$ ipython --no-banner

In [1]: import numpy as np

In [2]: np.set_printoptions(precision=3, suppress=True, linewidth=160)

In [3]: rng = np.random.default_rng(812249)

In [4]: m1 = np.triu(rng.random((4, 4)) < 0.6, 1).astype(int)

In [5]: m1 = m1 + m1.T

In [6]: m1
Out[6]: 
array([[0, 0, 1, 1],
       [0, 0, 1, 1],
       [1, 1, 0, 1],
       [1, 1, 1, 0]])

In [7]: [round(float(x), 3) for x in np.linalg.svd(m1, compute_uv=False)[:3]]
Out[7]: [2.562, 1.562, 1.0]

In [8]: round(np.linalg.norm(m1, 2) / np.linalg.norm(m1), 3)
Out[8]: np.float64(0.81)

In [9]: np.argsort(-np.linalg.norm(m1, axis=0).round(6), kind="stable")[:3]
Out[9]: array([2, 3, 0])

In [10]: np.linalg.matrix_rank(m1, rtol=0.1)
Out[10]: np.int64(3)

In [11]: K = np.loadtxt("data.csv", delimiter=",")

In [12]: K
Out[12]: 
array([[ 0.985, -0.076,  0.015, -0.015, -0.076, -0.076, -0.015, -0.076,  0.015, -0.015, -0.015, -0.076],
       [-0.076,  0.621,  0.076, -0.076, -0.379, -0.379, -0.076, -0.379,  0.076, -0.076, -0.076, -0.379],
       [ 0.015,  0.076,  0.985,  0.015,  0.076,  0.076,  0.015,  0.076, -0.015,  0.015,  0.015,  0.076],
       [-0.015, -0.076,  0.015,  0.985, -0.076, -0.076, -0.015, -0.076,  0.015, -0.015, -0.015, -0.076],
       [-0.076, -0.379,  0.076, -0.076,  0.621, -0.379, -0.076, -0.379,  0.076, -0.076, -0.076, -0.379],
       [-0.076, -0.379,  0.076, -0.076, -0.379,  0.621, -0.076, -0.379,  0.076, -0.076, -0.076, -0.379],
       [-0.015, -0.076,  0.015, -0.015, -0.076, -0.076,  0.985, -0.076,  0.015, -0.015, -0.015, -0.076],
       [-0.076, -0.379,  0.076, -0.076, -0.379, -0.379, -0.076,  0.621,  0.076, -0.076, -0.076, -0.379],
       [ 0.015,  0.076, -0.015,  0.015,  0.076,  0.076,  0.015,  0.076,  0.985,  0.015,  0.015,  0.076],
       [-0.015, -0.076,  0.015, -0.015, -0.076, -0.076, -0.015, -0.076,  0.015,  0.985, -0.015, -0.076],
       [-0.015, -0.076,  0.015, -0.015, -0.076, -0.076, -0.015, -0.076,  0.015, -0.015,  0.985, -0.076],
       [-0.076, -0.379,  0.076, -0.076, -0.379, -0.379, -0.076, -0.379,  0.076, -0.076, -0.076,  0.621]])

In [13]: U, sig, Vh = np.linalg.svd(m1, full_matrices=False)

In [14]: np.round(sig / sig[0], 3) + 0
Out[14]: array([1.  , 0.61, 0.39, 0.  ])

In [15]: round(float(np.sqrt((sig ** 2).sum())), 3), np.round(np.linalg.norm(m1), 3)
Out[15]: (3.162, np.float64(3.162))

In [16]: np.all(np.linalg.eigvalsh(K) > 0)
Out[16]: np.False_

In [17]: [round(float(np.linalg.det(K[:i, :i])), 2) + 0 for i in range(1, 13)]
Out[17]: [0.98, 0.61, 0.59, 0.58, 0.2, -0.18, -0.2, -0.58, -0.59, -0.61, -0.62, -1.0]

In [18]: A = np.array([[0, 1, 1, 0, 3, 2, 9, 5, 8, 0],
    ...:     [5, 0, 1, 0, 5, 2, 1, 2, 7, 4],
    ...:     [1, 9, 7, 5, 4, 7, 9, 8, 6, 3],
    ...:     [7, 0, 1, 2, 6, 4, 4, 7, 7, 3],
    ...:     [2, 4, 4, 4, 2, 4, 7, 5, 6, 7],
    ...:     [9, 8, 3, 9, 7, 8, 8, 5, 0, 6],
    ...:     [2, 1, 6, 5, 8, 0, 6, 7, 5, 3],
    ...:     [4, 8, 0, 7, 8, 6, 4, 4, 4, 7],
    ...:     [2, 9, 9, 3, 8, 4, 1, 5, 0, 4],
    ...:     [1, 5, 4, 2, 1, 1, 9, 3, 8, 7],
    ...:     [6, 2, 8, 3, 7, 7, 9, 1, 9, 6],
    ...:     [3, 0, 5, 1, 5, 0, 7, 5, 0, 7],
    ...:     [3, 4, 6, 7, 1, 0, 9, 3, 7, 2]])

In [19]: A[-1] = A[0] + 4 * A[1]

In [20]: A
Out[20]: 
array([[ 0,  1,  1,  0,  3,  2,  9,  5,  8,  0],
       [ 5,  0,  1,  0,  5,  2,  1,  2,  7,  4],
       [ 1,  9,  7,  5,  4,  7,  9,  8,  6,  3],
       [ 7,  0,  1,  2,  6,  4,  4,  7,  7,  3],
       [ 2,  4,  4,  4,  2,  4,  7,  5,  6,  7],
       [ 9,  8,  3,  9,  7,  8,  8,  5,  0,  6],
       [ 2,  1,  6,  5,  8,  0,  6,  7,  5,  3],
       [ 4,  8,  0,  7,  8,  6,  4,  4,  4,  7],
       [ 2,  9,  9,  3,  8,  4,  1,  5,  0,  4],
       [ 1,  5,  4,  2,  1,  1,  9,  3,  8,  7],
       [ 6,  2,  8,  3,  7,  7,  9,  1,  9,  6],
       [ 3,  0,  5,  1,  5,  0,  7,  5,  0,  7],
       [20,  1,  5,  0, 23, 10, 13, 13, 36, 16]])

In [21]: x = np.array([-2, 1, -3, 0, 0, 2, -2, -3, -2, -1])

In [22]: rhs = A @ x

In [23]: np.round(np.linalg.pinv(A) @ A, 3) + 0
Out[23]: 
array([[1., 0., 0., 0., 0., 0., 0., 0., 0., 0.],
       [0., 1., 0., 0., 0., 0., 0., 0., 0., 0.],
       [0., 0., 1., 0., 0., 0., 0., 0., 0., 0.],
       [0., 0., 0., 1., 0., 0., 0., 0., 0., 0.],
       [0., 0., 0., 0., 1., 0., 0., 0., 0., 0.],
       [0., 0., 0., 0., 0., 1., 0., 0., 0., 0.],
       [0., 0., 0., 0., 0., 0., 1., 0., 0., 0.],
       [0., 0., 0., 0., 0., 0., 0., 1., 0., 0.],
       [0., 0., 0., 0., 0., 0., 0., 0., 1., 0.],
       [0., 0., 0., 0., 0., 0., 0., 0., 0., 1.]])

In [24]: rhs
Out[24]: array([ -47,  -35,  -57,  -55,  -52,  -40,  -67,  -23,  -35,  -57,  -65,  -57, -187])

In [25]: rhs = rhs + 0.3 * rng.normal(size=13)

In [26]: rhs
Out[26]: array([ -46.8  ,  -34.868,  -56.906,  -54.734,  -52.037,  -39.657,  -67.01 ,  -22.429,  -34.743,  -57.244,  -65.178,  -56.131, -186.875])

In [27]: coef, *_ = np.linalg.lstsq(A, rhs)

In [28]: np.round(A.T @ (rhs - A @ coef), 3) + 0
Out[28]: array([0., 0., 0., 0., 0., 0., 0., 0., 0., 0.])

In [29]: coef
Out[29]: array([-2.065,  0.974, -3.078, -0.101,  0.093,  2.078, -1.96 , -2.942, -2.095, -0.929])

In [30]: B = A / np.sqrt((A ** 2).mean(axis=1, keepdims=True))

In [31]: np.linalg.matrix_rank(B) == np.linalg.matrix_rank(A)
Out[31]: np.True_

In [32]: np.linalg.matrix_rank(A - A.mean(axis=1, keepdims=True))
Out[32]: np.int64(9)

In [33]: np.linalg.norm(B, axis=1)
Out[33]: array([3.162, 3.162, 3.162, 3.162, 3.162, 3.162, 3.162, 3.162, 3.162, 3.162, 3.162, 3.162, 3.162])

In [34]: mat = np.array([[1, -1, 1, -1],
    ...:     [1, 0, 0, 0],
    ...:     [1, 1, 1, 1],
    ...:     [1, 2, 4, 8],
    ...:     [1, 3, 9, 27],
    ...:     [1, 4, 16, 64],
    ...:     [1, 5, 25, 125],
    ...:     [1, 6, 36, 216],
    ...:     [1, 7, 49, 343],
    ...:     [1, 8, 64, 512],
    ...:     [1, 9, 81, 729]])

In [35]: O, r_ = np.linalg.qr(mat)

In [36]: r_
Out[36]: 
array([[  -3.317,  -13.266,  -86.232, -610.259],
       [   0.   ,   10.488,   83.905,  690.116],
       [   0.   ,    0.   ,   29.292,  351.5  ],
       [   0.   ,    0.   ,    0.   ,  -78.598]])

In [37]: O.shape, r_.shape
Out[37]: ((11, 4), (4, 4))

In [38]: np.round(abs(r_[0, 0]), 3), round(float(np.linalg.norm(mat[:, 0])), 3)
Out[38]: (np.float64(3.317), 3.317)
